$ python -q
>>> import numpy as np
>>> import numpy.linalg as la
>>> np.set_printoptions(precision=4, suppress=True, linewidth=100, sign=" ")
>>> J = np.load("w.npy")
>>> print(J)
[[ 0.7882 -0.1176 -0.0235  0.2118 -0.2118 -0.2118  0.2588 -0.2118 -0.1647 -0.1647 -0.1176  0.2118
   0.0706]
 [-0.1176  0.9346 -0.0131  0.1176 -0.1176 -0.1176  0.1438 -0.1176 -0.0915 -0.0915 -0.0654  0.1176
   0.0392]
 [-0.0235 -0.0131  0.9974  0.0235 -0.0235 -0.0235  0.0288 -0.0235 -0.0183 -0.0183 -0.0131  0.0235
   0.0078]
 [ 0.2118  0.1176  0.0235  0.7882  0.2118  0.2118 -0.2588  0.2118  0.1647  0.1647  0.1176 -0.2118
  -0.0706]
 [-0.2118 -0.1176 -0.0235  0.2118  0.7882 -0.2118  0.2588 -0.2118 -0.1647 -0.1647 -0.1176  0.2118
   0.0706]
 [-0.2118 -0.1176 -0.0235  0.2118 -0.2118  0.7882  0.2588 -0.2118 -0.1647 -0.1647 -0.1176  0.2118
   0.0706]
 [ 0.2588  0.1438  0.0288 -0.2588  0.2588  0.2588  0.6837  0.2588  0.2013  0.2013  0.1438 -0.2588
  -0.0863]
 [-0.2118 -0.1176 -0.0235  0.2118 -0.2118 -0.2118  0.2588  0.7882 -0.1647 -0.1647 -0.1176  0.2118
   0.0706]
 [-0.1647 -0.0915 -0.0183  0.1647 -0.1647 -0.1647  0.2013 -0.1647  0.8719 -0.1281 -0.0915  0.1647
   0.0549]
 [-0.1647 -0.0915 -0.0183  0.1647 -0.1647 -0.1647  0.2013 -0.1647 -0.1281  0.8719 -0.0915  0.1647
   0.0549]
 [-0.1176 -0.0654 -0.0131  0.1176 -0.1176 -0.1176  0.1438 -0.1176 -0.0915 -0.0915  0.9346  0.1176
   0.0392]
 [ 0.2118  0.1176  0.0235 -0.2118  0.2118  0.2118 -0.2588  0.2118  0.1647  0.1647  0.1176  0.7882
  -0.0706]
 [ 0.0706  0.0392  0.0078 -0.0706  0.0706  0.0706 -0.0863  0.0706  0.0549  0.0549  0.0392 -0.0706
   0.9765]]
>>> print(round(la.eigvalsh(J).min(), 4))
-1.0
>>> print([round(float(la.det(J[:i, :i])), 2) + 0 for i in range(1, 14)])
[0.79, 0.72, 0.72, 0.51, 0.3, 0.08, -0.23, -0.44, -0.57, -0.7, -0.76, -0.98, -1.0]
>>> vec = np.array([3, -2, 3, 3, 2, 2, 0, 1, 0, 2, -2, 2, -2])
>>> y = J @ vec
>>> b, lr = np.zeros(13), 1 / la.norm(J, 2) ** 2
>>> for i in range(40):
...     b -= lr * J.T @ (J @ b - y)
...     if i % 10 == 0: print(i, round(la.norm(J @ b - y), 4))
... 
0 0.0
10 0.0
20 0.0
30 0.0
>>> print(np.round(la.cond(J), 4))
1.0
>>> K = np.array([[1, 2, 9, 7, 2, 2, 9],
...     [2, 3, 7, 8, 8, 0, 0],
...     [4, 7, 5, 2, 3, 6, 7],
...     [8, 2, 4, 2, 3, 3, 9],
...     [8, 2, 2, 0, 7, 9, 2],
...     [2, 7, 4, 3, 9, 9, 1],
...     [7, 2, 5, 9, 7, 5, 5]])
>>> K[4] = K[2]
>>> print(K)
[[ 1  2  9  7  2  2  9]
 [ 2  3  7  8  8  0  0]
 [ 4  7  5  2  3  6  7]
 [ 8  2  4  2  3  3  9]
 [ 4  7  5  2  3  6  7]
 [ 2  7  4  3  9  9  1]
 [ 7  2  5  9  7  5  5]]
>>> # rows 2 and 4 are equal
>>> rk = la.matrix_rank(K)
>>> print(rk)
6
>>> N = la.svd(K)[2][rk:].T
>>> print([int(la.matrix_rank(K[:, :j + 1])) for j in range(7)])
[1, 2, 3, 4, 5, 6, 6]
>>> print(np.round(K @ N, 4) + 0)
[[ 0.]
 [ 0.]
 [ 0.]
 [ 0.]
 [ 0.]
 [ 0.]
 [ 0.]]
>>> print([int(la.matrix_rank(K[:i])) for i in range(1, len(K) + 1)])
[1, 2, 3, 4, 4, 5, 6]
>>> print(la.matrix_rank(K.T @ K), la.matrix_rank(K @ K.T))
6 6
>>> print(np.allclose(K @ N, 0))
True
>>> print(N[:, 0] / N[np.abs(N[:, 0]).round(6).argmax(), 0])
[ 0.5212 -0.3614  1.     -0.2906 -0.5792  0.4779 -0.7291]
>>> Uu, s = la.svd(K)
Traceback (most recent call last):
  File "<python-input-25>", line 1, in <module>
    Uu, s = la.svd(K)
    ^^^^^
ValueError: too many values to unpack (expected 2)
>>> Uu, s, VT = la.svd(K, full_matrices=False)
>>> print(np.allclose(Uu * s @ VT, K))
True
>>> print(np.round(Uu.T @ Uu, 4) + 0)
[[ 1.  0.  0.  0.  0.  0.  0.]
 [ 0.  1.  0.  0.  0.  0.  0.]
 [ 0.  0.  1.  0.  0.  0.  0.]
 [ 0.  0.  0.  1.  0.  0.  0.]
 [ 0.  0.  0.  0.  1.  0.  0.]
 [ 0.  0.  0.  0.  0.  1.  0.]
 [ 0.  0.  0.  0.  0.  0.  1.]]
>>> print(Uu.shape, s.shape, VT.shape)
(7, 7) (7,) (7, 7)
>>> print(np.abs(VT[0]))
[ 0.3173  0.3343  0.4318  0.3722  0.3905  0.3561  0.4282]
>>> print(np.abs(Uu[:, 0]).round(6).argmax())
6
>>> Uu, s, VT = la.svd(K)
>>> print(np.argmax(s[:-1] / (s[1:] + 1e-6)) + 1)
6
>>> print(s.round(4) + 0)
[ 33.7953  11.9571  11.1282   7.1528   3.4395   2.0183   0.    ]
>>> out = Uu[:, :6] @ np.diag(s[:6]) @ VT[:6]
>>> print(np.round(la.norm(K - out) / la.norm(K), 4))
0.0
>>> out = K[0, 0] * K[1:] - np.outer(K[1:, 0], K[0])
>>> print(out)
[[  0  -1 -11  -6   4  -4 -18]
 [  0  -1 -31 -26  -5  -2 -29]
 [  0 -14 -68 -54 -13 -13 -63]
 [  0  -1 -31 -26  -5  -2 -29]
 [  0   3 -14 -11   5   5 -17]
 [  0 -12 -58 -40  -7  -9 -58]]
>>> print(la.matrix_rank(out), la.matrix_rank(K))
5 6
>>> theta = np.radians(72)
>>> Rm = np.eye(7)
>>> Rm[5, 5] = Rm[4, 4] = np.cos(theta)
>>> Rm[5, 4], Rm[4, 5] = -np.sin(theta), np.sin(theta)
>>> print(Rm)
[[ 1.      0.      0.      0.      0.      0.      0.    ]
 [ 0.      1.      0.      0.      0.      0.      0.    ]
 [ 0.      0.      1.      0.      0.      0.      0.    ]
 [ 0.      0.      0.      1.      0.      0.      0.    ]
 [ 0.      0.      0.      0.      0.309   0.9511  0.    ]
 [ 0.      0.      0.      0.     -0.9511  0.309   0.    ]
 [ 0.      0.      0.      0.      0.      0.      1.    ]]
>>> out = K @ Rm.T
>>> print(round(float(la.det(Rm)), 4), round(float(np.trace(Rm)), 4))
1.0 5.618
>>> print(np.abs(out - K).max(axis=0))
[  0.       0.       0.       0.       5.5279  14.7784   0.    ]
>>> data = np.array([[1, -2, 4, -8],
...     [1, -1, 1, -1],
...     [1, 0, 0, 0],
...     [1, 1, 1, 1],
...     [1, 2, 4, 8],
...     [1, 3, 9, 27],
...     [1, 4, 16, 64],
...     [1, 5, 25, 125],
...     [1, 6, 36, 216]])
>>> # column 3 dominates
>>> def softmax(z):
...     e = np.exp(z - z.max(axis=-1, keepdims=True))
...     return e / e.sum(axis=-1, keepdims=True)
... 
>>> print(np.round(softmax(10 * data[0]), 4) + 0)
[ 0.  0.  1.  0.]
>>> print(softmax(data).sum(axis=1))
[ 1.  1.  1.  1.  1.  1.  1.  1.  1.]
>>> print(np.round(softmax(data[0] + -1), 4) + 0)
[ 0.0473  0.0024  0.9503  0.    ]
>>> scores = data @ data.T / np.sqrt(4)
>>> print(softmax(scores)[0] @ data)
[ 1. -2.  4. -8.]
>>> vec = np.array([-2, -3, 3, 3])
>>> y = data @ vec
>>> print(la.solve(data.T @ data, data.T @ y))
[-2. -3.  3.  3.]
>>> try:
...     la.solve(data, y)
... except la.LinAlgError as e:
...     print("failed:", e)
... 
failed: Last 2 dimensions of the array must be square
>>> print(np.round(la.pinv(data) @ data, 4) + 0)
[[ 1.  0.  0.  0.]
 [ 0.  1.  0.  0.]
 [ 0.  0.  1.  0.]
 [ 0.  0.  0.  1.]]
>>> rng = np.random.default_rng(4624)
>>> y = y + 0.3 * rng.normal(size=9)
>>> print(y)
[ -8.1978   1.3566  -1.7533   1.2312  28.4745  97.1019 226.2613 432.9176 736.2245]
>>> b, *_ = la.lstsq(data, y)
>>> print(np.round(la.norm(y - data @ b), 4))
0.3886
>>> print([round(float(la.norm(la.solve(data.T @ data + lam * np.eye(4), data.T @ y))), 2) for lam in (0, 1, 10, 100)])
[5.38, 5.02, 4.09, 3.45]
>>> out = np.c_[data[:, :1] @ np.array([[1]]), np.array([-2, -2, -1, -1, 3, 3, -2, -1, -2])]
>>> print(out)
[[ 1 -2]
 [ 1 -2]
 [ 1 -1]
 [ 1 -1]
 [ 1  3]
 [ 1  3]
 [ 1 -2]
 [ 1 -1]
 [ 1 -2]]
>>> print(np.round(la.lstsq(data, out[:, 0])[0], 4) + 0)
[ 1.  0.  0.  0.]
>>> print(la.matrix_rank(out))
2
>>> print(la.matrix_rank(np.c_[data, out]))
5
>>> Uu, s, VT = la.svd(data)
>>> print(s)
[ 263.6705    9.7098    3.7438    1.6065]
>>> print(np.argmax(s[:-1] / (s[1:] + 1e-6)) + 1)
1
>>> out = Uu[:, :1] @ np.diag(s[:1]) @ VT[:1]
>>> print(round(float(np.abs(data - out).max()), 4))
5.2858
>>> print(round(la.norm(data, 2) / la.norm(data), 4))
0.9992
>>> print([round(float(x), 4) for x in la.svd(data, compute_uv=False)[:3]])
[263.6705, 9.7098, 3.7438]
>>> print(np.abs(la.svd(data)[2][-1]))
[ 0.9784  0.0195  0.2037  0.0299]
>>> out = np.array([[1, 5, 5, 0, 1, 0, 4, 1, 5, 3, 5],
...     [5, 5, 5, 5, 3, 2, 5, 4, 0, 5, 4],
...     [2, 5, 4, 3, 2, 5, 1, 4, 0, 5, 3],
...     [4, 5, 2, 3, 2, 5, 1, 3, 0, 0, 3],
...     [1, 2, 2, 1, 0, 0, 5, 2, 0, 1, 5],
...     [4, 2, 2, 0, 4, 5, 0, 1, 3, 0, 1],
...     [1, 1, 2, 5, 2, 4, 2, 0, 4, 1, 4],
...     [2, 3, 2, 5, 5, 5, 2, 3, 4, 2, 3],
...     [5, 1, 4, 2, 1, 5, 1, 0, 3, 1, 0],
...     [4, 4, 2, 1, 5, 4, 4, 0, 1, 2, 3],
...     [2, 2, 2, 2, 5, 2, 4, 2, 2, 4, 3]])
>>> mat = np.triu(out, 1)
>>> print(mat)
[[ 0  5  5  0  1  0  4  1  5  3  5]
 [ 0  0  5  5  3  2  5  4  0  5  4]
 [ 0  0  0  3  2  5  1  4  0  5  3]
 [ 0  0  0  0  2  5  1  3  0  0  3]
 [ 0  0  0  0  0  0  5  2  0  1  5]
 [ 0  0  0  0  0  0  0  1  3  0  1]
 [ 0  0  0  0  0  0  0  0  4  1  4]
 [ 0  0  0  0  0  0  0  0  4  2  3]
 [ 0  0  0  0  0  0  0  0  0  1  0]
 [ 0  0  0  0  0  0  0  0  0  0  3]
 [ 0  0  0  0  0  0  0  0  0  0  0]]
>>> Uu, s, VT = la.svd(mat)
>>> print(s.round(4) + 0)
[ 18.5295   9.8045   6.8618   5.4752   4.3128   2.5322   2.1459   0.8546   0.3449   0.       0.    ]
>>> out = Uu[:, :9] @ np.diag(s[:9]) @ VT[:9]
>>> print(np.round(np.abs(mat - out).max(), 4))
0.0
>>> print(la.matrix_rank(out))
9
>>> print(round(float(la.norm(mat - out) / la.norm(mat)), 4))
0.0
>>> out = K / la.norm(K, axis=1, keepdims=True)
>>> C2 = out @ out.T
>>> print((np.abs(C2) > 0.9).astype(int))
[[ 1  0  0  0  0  0  0]
 [ 0  1  0  0  0  0  0]
 [ 0  0  1  0  1  0  0]
 [ 0  0  0  1  0  0  0]
 [ 0  0  1  0  1  0  0]
 [ 0  0  0  0  0  1  0]
 [ 0  0  0  0  0  0  1]]
>>> print(la.norm(out, axis=1))
[ 1.  1.  1.  1.  1.  1.  1.]
>>> print(np.argwhere(np.triu(np.abs(C2) > 0.95, 1)))
[[ 2  4]]
>>> Uu, s, VT = la.svd(mat)
>>> evecs = VT[:(s > 1e-8).sum()]
>>> vec = mat[0] + 2 * mat[3] + rng.integers(2) * np.eye(11)[9]
>>> print(vec)
[  0.   5.   5.   0.   5.  10.   6.   7.   5.   4.  11.]
>>> print(np.allclose(evecs.T @ evecs @ vec, vec))
True
>>> print(round(la.norm(vec - evecs.T @ evecs @ vec), 4))
0.0
>>> print(np.diag(evecs.T @ evecs))
[ 0.      0.9592  0.8628  1.      0.2914  0.8866  1.      1.      1.      1.      1.    ]
>>> print(la.matrix_rank(np.vstack([mat, vec])))
9
>>> vec = np.array([1, 0, 4, 1, 0, 3, 3, 5, 1, 5, 0])
>>> print(mat @ np.eye(11)[8])
[ 5.  0.  0.  0.  0.  3.  4.  4.  0.  0.  0.]
>>> print(mat * vec)
[[  0   0  20   0   0   0  12   5   5  15   0]
 [  0   0  20   5   0   6  15  20   0  25   0]
 [  0   0   0   3   0  15   3  20   0  25   0]
 [  0   0   0   0   0  15   3  15   0   0   0]
 [  0   0   0   0   0   0  15  10   0   5   0]
 [  0   0   0   0   0   0   0   5   3   0   0]
 [  0   0   0   0   0   0   0   0   4   5   0]
 [  0   0   0   0   0   0   0   0   4  10   0]
 [  0   0   0   0   0   0   0   0   0   5   0]
 [  0   0   0   0   0   0   0   0   0   0   0]
 [  0   0   0   0   0   0   0   0   0   0   0]]
>>> print(np.sign((mat @ vec).round(6)))
[ 1  1  1  1  1  1  1  1  1  0  0]
>>> print(np.einsum("ij,j->i", mat, vec))
[ 57  91  66  33  30   8   9  14   5   0   0]
>>> print(mat @ (2 * vec))
[ 114  182  132   66   60   16   18   28   10    0    0]
>>> print(np.argsort(-la.norm(mat, axis=0).round(6), kind="stable")[:3])
[ 10   6   8]
>>> print(la.matrix_rank(mat, rtol=0.1))
7
>>> print(la.cond(mat) > 100)
True
>>> A = np.load("arr.npy")
>>> print(A)
[[-0.2531  0.1785 -0.7318  0.1112 -0.0667 -0.4903 -0.026  -0.3328]
 [-0.3254 -0.4911  0.0631  0.3318  0.2027 -0.301   0.5547  0.3155]
 [ 0.2892  0.4852  0.0675  0.7928 -0.1153 -0.0006  0.059   0.1763]
 [ 0.6869 -0.2548 -0.1882 -0.1777 -0.4717 -0.1687  0.3811  0.0086]
 [-0.4339  0.3687 -0.1038 -0.2543 -0.5252  0.2127  0.2929  0.4399]
 [-0.0362  0.2866  0.5657 -0.218  -0.1186 -0.7298 -0.0347 -0.0341]
 [-0.0362 -0.3713 -0.0892  0.1433 -0.339  -0.191  -0.6752  0.4744]
 [ 0.2892  0.2659 -0.2859 -0.2911  0.5602 -0.1623 -0.0122  0.582 ]]
>>> idx = rng.permutation(8)
>>> print(idx)
[ 1  2  3  5  4  0  7  6]
>>> out = A[idx][:, idx]
>>> print(np.allclose(out, A))
False
>>> print(np.round(np.trace(out), 4))
-2.2025
>>> print(np.diag(out))
[-0.4911  0.0675 -0.1777 -0.7298 -0.5252 -0.2531  0.582  -0.6752]
>>> print(np.sort(np.abs(la.eigvals(out))))
[ 1.  1.  1.  1.  1.  1.  1.  1.]
>>> u = np.array([2, 3, 1, 0, 3, 3, 0, 2])
>>> out = A + np.outer(u, np.eye(8)[4])
>>> print(la.matrix_rank(la.inv(out) - la.inv(A), tol=1e-8))
1
>>> print(np.round(A.T @ A, 4) + 0)
[[ 1.  0.  0.  0.  0.  0.  0.  0.]
 [ 0.  1.  0.  0.  0.  0.  0.  0.]
 [ 0.  0.  1.  0.  0.  0.  0.  0.]
 [ 0.  0.  0.  1.  0.  0.  0.  0.]
 [ 0.  0.  0.  0.  1.  0.  0.  0.]
 [ 0.  0.  0.  0.  0.  1.  0.  0.]
 [ 0.  0.  0.  0.  0.  0.  1.  0.]
 [ 0.  0.  0.  0.  0.  0.  0.  1.]]
>>> print(la.pinv(A))
[[-0.2531 -0.3254  0.2892  0.6869 -0.4339 -0.0362 -0.0362  0.2892]
 [ 0.1785 -0.4911  0.4852 -0.2548  0.3687  0.2866 -0.3713  0.2659]
 [-0.7318  0.0631  0.0675 -0.1882 -0.1038  0.5657 -0.0892 -0.2859]
 [ 0.1112  0.3318  0.7928 -0.1777 -0.2543 -0.218   0.1433 -0.2911]
 [-0.0667  0.2027 -0.1153 -0.4717 -0.5252 -0.1186 -0.339   0.5602]
 [-0.4903 -0.301  -0.0006 -0.1687  0.2127 -0.7298 -0.191  -0.1623]
 [-0.026   0.5547  0.059   0.3811  0.2929 -0.0347 -0.6752 -0.0122]
 [-0.3328  0.3155  0.1763  0.0086  0.4399 -0.0341  0.4744  0.582 ]]
>>> print(np.round(A @ A.T, 4) + 0)
[[ 1.  0.  0.  0.  0.  0.  0.  0.]
 [ 0.  1.  0.  0.  0.  0.  0.  0.]
 [ 0.  0.  1.  0.  0.  0.  0.  0.]
 [ 0.  0.  0.  1.  0.  0.  0.  0.]
 [ 0.  0.  0.  0.  1.  0.  0.  0.]
 [ 0.  0.  0.  0.  0.  1.  0.  0.]
 [ 0.  0.  0.  0.  0.  0.  1.  0.]
 [ 0.  0.  0.  0.  0.  0.  0.  1.]]
>>> print(la.norm(A, axis=0))
[ 1.  1.  1.  1.  1.  1.  1.  1.]
